$ python3 -q
>>> import numpy as np
>>> np.set_printoptions(precision=2, suppress=True, linewidth=120)
>>> F = np.load("dump.npy")
>>> F
array([[-2,  3, -2,  3, -2,  3],
       [-1,  1, -1,  1, -1,  1],
       [ 0, -3,  0, -3,  0, -3],
       [-2,  3, -2,  3, -2,  3],
       [-1,  1, -1,  1, -1,  1],
       [ 0, -3,  0, -3,  0, -3]])
>>> A2 = F / np.linalg.norm(F, axis=1, keepdims=True)
>>> G = A2 @ A2.T
>>> (np.abs(G) > 0.9).astype(int)
array([[1, 1, 0, 1, 1, 0],
       [1, 1, 0, 1, 1, 0],
       [0, 0, 1, 0, 0, 1],
       [1, 1, 0, 1, 1, 0],
       [1, 1, 0, 1, 1, 0],
       [0, 0, 1, 0, 0, 1]])
>>> np.round(np.degrees(np.arccos(np.clip(G[2, 3], -1, 1))), 2)
np.float64(146.31)
>>> G[2]
array([-0.83, -0.71,  1.  , -0.83, -0.71,  1.  ])
>>> feats = np.array([[-1, 1, 1, 0, -1, 1, -1],
...     [-1, -2, 0, -2, 1, -1, 2],
...     [-1, 0, -1, 2, 2, -1, 2],
...     [1, -2, 0, 1, -1, 1, 2],
...     [2, -1, 2, -2, -2, -2, -2]])
>>> feats[:, 6] = -1 * feats[:, 2]
>>> feats
array([[-1,  1,  1,  0, -1,  1, -1],
       [-1, -2,  0, -2,  1, -1,  0],
       [-1,  0, -1,  2,  2, -1,  1],
       [ 1, -2,  0,  1, -1,  1,  0],
       [ 2, -1,  2, -2, -2, -2, -2]])
>>> W = np.array([[0, 1, -3, 2, -2],
...     [-1, 0, 1, -2, -3],
...     [1, 2, 2, 0, 2],
...     [-1, 3, 2, 3, -1],
...     [-3, 0, 0, 3, -3],
...     [3, -1, 0, 1, 1],
...     [3, 3, 0, 1, -1]])
>>> coef = np.array([1, 1, 2, 2, 0])
>>> hid = np.maximum(feats @ W + coef, 0)
>>> np.linalg.matrix_rank(hid)
np.int64(4)
>>> hid
array([[ 4,  0,  8,  0,  6],
       [ 0,  0,  0,  0,  6],
       [ 0,  8,  7, 12,  0],
       [ 8,  4,  0,  9,  7],
       [ 0,  0,  0,  0, 11]])
>>> (hid > 0).astype(int)
array([[1, 0, 1, 0, 1],
       [0, 0, 0, 0, 1],
       [0, 1, 1, 1, 0],
       [1, 1, 0, 1, 1],
       [0, 0, 0, 0, 1]])
>>> C = np.array([[-2, 2, 1], [1, 1, 1], [2, 0, 0], [0, 1, 1], [0, -1, 1]])
>>> hid @ C
array([[  8,   2,  10],
       [  0,  -6,   6],
       [ 22,  20,  20],
       [-12,  22,  28],
       [  0, -11,  11]])
>>> W @ C
array([[-5,  5,  1],
       [ 4, -1, -6],
       [ 4,  2,  5],
       [ 9,  5,  4],
       [ 6,  0, -3],
       [-7,  5,  4],
       [-3, 11,  6]])
>>> A2 = feats / np.linalg.norm(feats, axis=1, keepdims=True)
>>> G = A2 @ A2.T
>>> (G - 2 * np.eye(5)).round(6).argmax(axis=1)
array([4, 4, 1, 4, 1])
>>> (np.abs(G) > 0.9).astype(int)
array([[1, 0, 0, 0, 0],
       [0, 1, 0, 0, 0],
       [0, 0, 1, 0, 0],
       [0, 0, 0, 1, 0],
       [0, 0, 0, 0, 1]])
>>> np.argwhere(np.triu(np.abs(G) > 0.95, 1))
array([], shape=(0, 2), dtype=int64)
>>> G.round(2) + 0
array([[ 1.  , -0.37, -0.47, -0.14,  0.08],
       [-0.37,  1.  ,  0.  , -0.11,  0.24],
       [-0.47,  0.  ,  1.  , -0.2 , -0.69],
       [-0.14, -0.11, -0.2 ,  1.  ,  0.14],
       [ 0.08,  0.24, -0.69,  0.14,  1.  ]])
>>> np.round(np.linalg.det(F), 2)
np.float64(0.0)
>>> (F + F.T) / 2
array([[-2. ,  1. , -1. ,  0.5, -1.5,  1.5],
       [ 1. ,  1. , -2. ,  2. ,  0. , -1. ],
       [-1. , -2. ,  0. , -2.5, -0.5, -1.5],
       [ 0.5,  2. , -2.5,  3. , -0.5,  0. ],
       [-1.5,  0. , -0.5, -0.5, -1. ,  0.5],
       [ 1.5, -1. , -1.5,  0. ,  0.5, -3. ]])
>>> np.trace(F)
np.int64(-2)
>>> rng = np.random.default_rng(686523)
>>> mat = np.triu(rng.random((7, 7)) < 0.4, 1).astype(int)
>>> mat = mat + mat.T
>>> mat
array([[0, 0, 0, 0, 1, 0, 1],
       [0, 0, 0, 0, 1, 0, 0],
       [0, 0, 0, 0, 0, 1, 1],
       [0, 0, 0, 0, 0, 1, 0],
       [1, 1, 0, 0, 0, 1, 1],
       [0, 0, 1, 1, 1, 0, 0],
       [1, 0, 1, 0, 1, 0, 0]])
>>> np.all(np.linalg.eigvalsh(mat) > 0)
np.False_
>>> [round(float(np.linalg.det(mat[:i, :i])), 2) + 0 for i in range(1, 8)]
[0.0, 0.0, 0.0, 0.0, 0.0, 0.0, 0.0]
>>> G = mat.T @ mat
>>> np.allclose(G, G.T)
True
>>> np.diag(G)
array([2, 1, 2, 1, 4, 3, 3])
>>> G
array([[2, 1, 1, 0, 1, 1, 1],
       [1, 1, 0, 0, 0, 1, 1],
       [1, 0, 2, 1, 2, 0, 0],
       [0, 0, 1, 1, 1, 0, 0],
       [1, 0, 2, 1, 4, 0, 1],
       [1, 1, 0, 0, 0, 3, 2],
       [1, 1, 0, 0, 1, 2, 3]])
>>> np.trace(G), (mat ** 2).sum()
(np.int64(16), np.int64(16))
>>> w, V = np.linalg.eigh(mat)
>>> vec = np.array([1, 1, 3, 3, -3, -1, -2])
>>> np.abs(mat).sum(axis=1).max(), np.round(np.abs(w).max(), 2)
(np.int64(4), np.float64(2.65))
>>> (np.sign(V[:, -1].round(6)) == np.sign(V[0, -1].round(6))).astype(int)
array([1, 1, 1, 1, 1, 1, 1])
>>> m1 = np.array([[1, 0, 0], [-4, 1, 0], [2, 0, 1]])
>>> w, V = np.linalg.eigh(mat)
>>> np.round(V.T @ mat @ V, 2) + 0
array([[-2.25,  0.  ,  0.  ,  0.  ,  0.  ,  0.  ,  0.  ],
       [ 0.  , -1.31,  0.  ,  0.  ,  0.  ,  0.  ,  0.  ],
       [ 0.  ,  0.  , -0.79,  0.  ,  0.  ,  0.  ,  0.  ],
       [ 0.  ,  0.  ,  0.  ,  0.  ,  0.  ,  0.  ,  0.  ],
       [ 0.  ,  0.  ,  0.  ,  0.  ,  0.59,  0.  ,  0.  ],
       [ 0.  ,  0.  ,  0.  ,  0.  ,  0.  ,  1.11,  0.  ],
       [ 0.  ,  0.  ,  0.  ,  0.  ,  0.  ,  0.  ,  2.65]])
>>> round(w.sum(), 2), np.trace(mat)
(np.float64(-0.0), np.int64(0))
>>> (w > 1e-8).sum(), (w < -1e-8).sum()
(np.int64(3), np.int64(3))
>>> np.abs(V[:, -1]).round(6).argmax()
np.int64(4)
>>> np.round(V.T @ V, 2) + 0
array([[1., 0., 0., 0., 0., 0., 0.],
       [0., 1., 0., 0., 0., 0., 0.],
       [0., 0., 1., 0., 0., 0., 0.],
       [0., 0., 0., 1., 0., 0., 0.],
       [0., 0., 0., 0., 1., 0., 0.],
       [0., 0., 0., 0., 0., 1., 0.],
       [0., 0., 0., 0., 0., 0., 1.]])
>>> np.linalg.eigvalsh(mat + 5 * np.eye(7))
array([2.75, 3.69, 4.21, 5.  , 5.59, 6.11, 7.65])
>>> np.unique(w.round(6) + 0, return_counts=True)[1]
array([1, 1, 1, 1, 1, 1, 1])
>>> w.round(2) + 0
array([-2.25, -1.31, -0.79,  0.  ,  0.59,  1.11,  2.65])
>>> idx = rng.permutation(3)
>>> idx
array([2, 0, 1])
>>> A2 = m1[idx][:, idx]
>>> A2
array([[ 1,  2,  0],
       [ 0,  1,  0],
       [ 0, -4,  1]])
>>> np.diag(A2)
array([1, 1, 1])
>>> np.round(np.linalg.det(A2), 2), round(np.linalg.det(m1[idx]), 2)
(np.float64(1.0), np.float64(1.0))
>>> K = np.load("test3.npy")
>>> K
array([[0, 3, 1, 4, 4, 1, 4, 2],
       [3, 6, 0, 2, 4, 5, 6, 1],
       [1, 0, 0, 3, 1, 2, 4, 5],
       [4, 2, 3, 6, 3, 1, 2, 4],
       [4, 4, 1, 3, 0, 2, 4, 5],
       [1, 5, 2, 1, 2, 6, 2, 6],
       [4, 6, 4, 2, 4, 2, 2, 4],
       [2, 1, 5, 4, 5, 6, 4, 4]])
>>> w, V = np.linalg.eigh(K)
>>> np.linalg.eigvalsh(K @ K)
array([  0.83,   2.7 ,   9.68,  31.48,  34.97,  35.64,  49.65, 625.06])
>>> np.round(V.T @ V, 2) + 0
array([[1., 0., 0., 0., 0., 0., 0., 0.],
       [0., 1., 0., 0., 0., 0., 0., 0.],
       [0., 0., 1., 0., 0., 0., 0., 0.],
       [0., 0., 0., 1., 0., 0., 0., 0.],
       [0., 0., 0., 0., 1., 0., 0., 0.],
       [0., 0., 0., 0., 0., 1., 0., 0.],
       [0., 0., 0., 0., 0., 0., 1., 0.],
       [0., 0., 0., 0., 0., 0., 0., 1.]])
>>> np.abs(V[:, -1]).round(6).argmax()
np.int64(7)
>>> np.abs(V[:, -1])
array([0.28, 0.39, 0.24, 0.34, 0.34, 0.37, 0.39, 0.43])
>>> round(w.sum(), 2), np.trace(K)
(np.float64(24.0), np.int64(24))
>>> A2 = np.array([[5, 9], [9, 7], [8, 6]])
>>> X = np.tile(A2, (2, 3))
>>> X
array([[5, 9, 5, 9, 5, 9],
       [9, 7, 9, 7, 9, 7],
       [8, 6, 8, 6, 8, 6],
       [5, 9, 5, 9, 5, 9],
       [9, 7, 9, 7, 9, 7],
       [8, 6, 8, 6, 8, 6]])
>>> np.linalg.matrix_rank(X, rtol=0.1)
np.int64(2)
>>> round(float(np.linalg.norm(X, 2) / np.linalg.norm(X)), 2)
0.98
>>> arr = np.loadtxt("mat.csv", delimiter=",")
>>> arr
array([[  3.,   3.,  -3.,   3.,   2.,   2.],
       [  2.,   4.,  -1.,   2.,  -1.,  -1.],
       [  3.,   2.,  -1.,   0.,  -2.,  -2.],
       [  1.,   4.,  -4.,   3.,  -2.,   1.],
       [  0.,   1.,  -1.,   6.,  -2.,  -1.],
       [  2.,   4.,  -1.,   3.,  -4.,  -4.],
       [  1.,   3.,  -2.,   6.,  -4.,  -1.],
       [  3.,   4.,  -4.,   6.,  -3.,   0.],
       [  1.,   1.,  -3.,   7.,  -4.,   3.],
       [  0.,   4.,  -1.,   9.,  -5.,   2.],
       [ -1.,   3.,  -3.,   6.,  -6.,   3.],
       [  1.,   6.,  -5.,   3.,  -6.,   1.],
       [  1.,   6.,  -8.,   3.,  -9.,   0.],
       [  3.,   3.,  -9.,   6.,  -9.,   3.],
       [  3.,   1.,  -6.,   8., -12.,   0.],
       [  4.,   0.,  -8.,   9., -11.,  -3.],
       [  3.,   1.,  -5.,  11.,  -9.,  -1.],
       [  3.,   4.,  -4.,  14.,  -7.,  -1.],
       [  3.,   3.,  -4.,  17.,  -7.,  -4.],
       [  3.,   0.,  -7.,  20.,  -7.,  -5.],
       [  5.,  -1.,  -6.,  20.,  -6.,  -8.],
       [  8.,   1.,  -8.,  21.,  -7., -10.],
       [  7.,   3., -11.,  18.,  -5., -10.],
       [ 10.,   2.,  -8.,  20.,  -8., -13.],
       [  9.,   0., -10.,  21.,  -6., -13.],
       [ 11.,   2., -11.,  19.,  -4., -16.],
       [ 11.,   1., -11.,  21.,  -6., -14.],
       [  9.,  -2., -13.,  23.,  -4., -12.],
       [  9.,  -1., -14.,  22.,  -6., -14.]])
>>> idx = arr[:, 3] > np.median(arr[:, 3])
>>> r0 = arr[idx].mean(axis=0) - arr[~idx].mean(axis=0)
>>> idx.astype(int)
array([0, 0, 0, 0, 0, 0, 0, 0, 0, 0, 0, 0, 0, 0, 0, 0, 1, 1, 1, 1, 1, 1, 1, 1, 1, 1, 1, 1, 1])
>>> np.argsort(-np.abs(r0).round(6), kind="stable")
array([3, 5, 0, 2, 1, 4])
>>> r0
array([ 5.31, -2.06, -4.87, 14.  , -1.43, -9.5 ])
>>> np.round((((arr - arr.mean(axis=0)) @ r0 > 0) == idx).mean(), 2)
np.float64(0.93)
>>> Ac = (arr - arr.mean(axis=0)) / arr.std(axis=0)
>>> np.argwhere(np.abs(Ac) > 2)
array([[ 0,  4],
       [14,  4],
       [25,  5],
       [27,  1],
       [28,  2]])
>>> coef = np.linalg.lstsq(np.delete(Ac, 2, axis=1), Ac[:, 2])[0]
>>> coef
array([-0.81,  0.01, -0.15,  0.25, -0.18])
>>> G = np.cov(arr, rowvar=False)
>>> np.linalg.eigvalsh(G)[::-1]
array([110.4 ,  11.69,   7.67,   3.24,   2.2 ,   0.87])
>>> np.argsort(-arr.std(axis=0).round(6), kind="stable")
array([3, 5, 2, 0, 4, 1])
>>> np.median(arr, axis=0)
array([ 3.,  2., -5.,  9., -6., -1.])
>>> arr.std(axis=0)
array([3.49, 1.98, 3.79, 7.53, 2.98, 5.95])
>>> np.corrcoef(arr.T)
array([[ 1.  , -0.53, -0.81,  0.81, -0.13, -0.94],
       [-0.53,  1.  ,  0.49, -0.66,  0.17,  0.55],
       [-0.81,  0.49,  1.  , -0.74,  0.39,  0.74],
       [ 0.81, -0.66, -0.74,  1.  , -0.3 , -0.84],
       [-0.13,  0.17,  0.39, -0.3 ,  1.  ,  0.09],
       [-0.94,  0.55,  0.74, -0.84,  0.09,  1.  ]])
>>> G.shape
(6, 6)
>>> np.argwhere(np.triu(np.abs(np.corrcoef(arr.T)) > 0.8, 1))
array([[0, 2],
       [0, 3],
       [0, 5],
       [3, 5]])
>>> np.polyfit(arr[:, 5], arr[:, 3], 1)
array([-1.07,  6.94])
>>> round(float(np.corrcoef(arr[:, 5], arr[:, 3])[0, 1]), 2)
-0.84
>>> hat = arr @ np.linalg.solve(arr.T @ arr, arr.T)
>>> np.round(np.linalg.eigvalsh(hat), 2) + 0
array([0., 0., 0., 0., 0., 0., 0., 0., 0., 0., 0., 0., 0., 0., 0., 0., 0., 0., 0., 0., 0., 0., 0., 1., 1., 1., 1., 1.,
       1.])
>>> np.round(np.trace(hat), 2)
np.float64(6.0)
>>> np.allclose(hat @ hat, hat)
True
>>> np.diag(hat)
array([0.44, 0.12, 0.14, 0.13, 0.06, 0.23, 0.06, 0.13, 0.16, 0.19, 0.13, 0.2 , 0.42, 0.34, 0.32, 0.28, 0.14, 0.17,
       0.2 , 0.25, 0.16, 0.13, 0.19, 0.27, 0.11, 0.25, 0.18, 0.3 , 0.28])
>>> C = arr[[25, 14]].astype(float)
>>> for _ in range(3):
...     idx = np.linalg.norm(arr[:, None] - C, axis=-1).argmin(axis=1)
...     C = np.array([arr[idx == j].mean(axis=0) for j in range(2)])
... 
>>> idx
array([1, 1, 1, 1, 1, 1, 1, 1, 1, 1, 1, 1, 1, 1, 1, 1, 1, 1, 1, 0, 0, 0, 0, 0, 0, 0, 0, 0, 0])
>>> C
array([[  8.2 ,   0.5 ,  -9.9 ,  20.5 ,  -5.9 , -11.5 ],
       [  1.89,   3.  ,  -3.84,   6.42,  -5.32,  -0.16]])
>>> C[1] - C[0]
array([ -6.31,   2.5 ,   6.06, -14.08,   0.58,  11.34])
>>> np.bincount(idx)
array([10, 19])
>>> A2 = np.array([[7, 4, 2, 6, 9, 4], [8, 5, 3, 6, 8, 1], [0, 8, 8, 5, 3, 4]])
>>> data = np.block([[np.zeros((3, 3)), A2], [A2.T, np.zeros((6, 6))]])
>>> data
array([[0., 0., 0., 7., 4., 2., 6., 9., 4.],
       [0., 0., 0., 8., 5., 3., 6., 8., 1.],
       [0., 0., 0., 0., 8., 8., 5., 3., 4.],
       [7., 8., 0., 0., 0., 0., 0., 0., 0.],
       [4., 5., 8., 0., 0., 0., 0., 0., 0.],
       [2., 3., 8., 0., 0., 0., 0., 0., 0.],
       [6., 6., 5., 0., 0., 0., 0., 0., 0.],
       [9., 8., 3., 0., 0., 0., 0., 0., 0.],
       [4., 1., 4., 0., 0., 0., 0., 0., 0.]])
>>> G = data.T @ data
>>> np.allclose(G, G.T)
True
>>> (data @ data.T).shape
(9, 9)
>>> np.round(np.linalg.eigvalsh(G)[::-1], 2) + 0
array([489.33, 489.33,  83.19,  83.19,   6.47,   6.47,   0.  ,   0.  ,   0.  ])
>>> np.diag(G)
array([202., 199., 178., 113., 105.,  77.,  97., 154.,  33.])
>>> np.linalg.matrix_rank(G)
np.int64(6)
